>>> import numpy as np
>>> from numpy import linalg as LA
>>> np.set_printoptions(precision=2, suppress=True, linewidth=120, floatmode="fixed")
>>> data = np.load("mat.npy")
>>> data
array([[ 2,  0,  0],
       [-2,  2,  0],
       [ 0, -1,  2]])
>>> t3 = np.stack([data, 2 * data, data[::-1]])
>>> LA.det(t3)
array([ 8.00, 64.00, -8.00])
>>> t3.sum(axis=0)
array([[ 6, -1,  2],
       [-8,  8,  0],
       [ 2, -3,  6]])
>>> u = np.array([1, -3, -3, 1, -1, 0]) + 0.5
>>> arr = np.eye(6) - 2 * np.outer(u, u) / (u @ u)
>>> arr
array([[ 0.74,  0.43,  0.43, -0.26,  0.09, -0.09],
       [ 0.43,  0.29, -0.71,  0.43, -0.14,  0.14],
       [ 0.43, -0.71,  0.29,  0.43, -0.14,  0.14],
       [-0.26,  0.43,  0.43,  0.74,  0.09, -0.09],
       [ 0.09, -0.14, -0.14,  0.09,  0.97,  0.03],
       [-0.09,  0.14,  0.14, -0.09,  0.03,  0.97]])
>>> Q, R = LA.qr(arr)
>>> abs(R[0, 0]), round(float(LA.norm(arr[:, 0])), 2)
(np.float64(1.0), 1.0)
>>> Q @ R
array([[ 0.74,  0.43,  0.43, -0.26,  0.09, -0.09],
       [ 0.43,  0.29, -0.71,  0.43, -0.14,  0.14],
       [ 0.43, -0.71,  0.29,  0.43, -0.14,  0.14],
       [-0.26,  0.43,  0.43,  0.74,  0.09, -0.09],
       [ 0.09, -0.14, -0.14,  0.09,  0.97,  0.03],
       [-0.09,  0.14,  0.14, -0.09,  0.03,  0.97]])
>>> rng = np.random.default_rng(4075)
>>> z = rng.permutation(6)
>>> z
array([2, 0, 5, 3, 4, 1])
>>> A2 = arr[z][:, z]
>>> np.diag(A2)
array([0.29, 0.74, 0.97, 0.74, 0.97, 0.29])
>>> np.allclose(A2, arr)
False
>>> np.sort(np.abs(LA.eigvals(A2)))
array([1.00, 1.00, 1.00, 1.00, 1.00, 1.00])
>>> np.trace(A2)
np.float64(4.0)
>>> A2
array([[ 0.29,  0.43,  0.14,  0.43, -0.14, -0.71],
       [ 0.43,  0.74, -0.09, -0.26,  0.09,  0.43],
       [ 0.14, -0.09,  0.97, -0.09,  0.03,  0.14],
       [ 0.43, -0.26, -0.09,  0.74,  0.09,  0.43],
       [-0.14,  0.09,  0.03,  0.09,  0.97, -0.14],
       [-0.71,  0.43,  0.14,  0.43, -0.14,  0.29]])
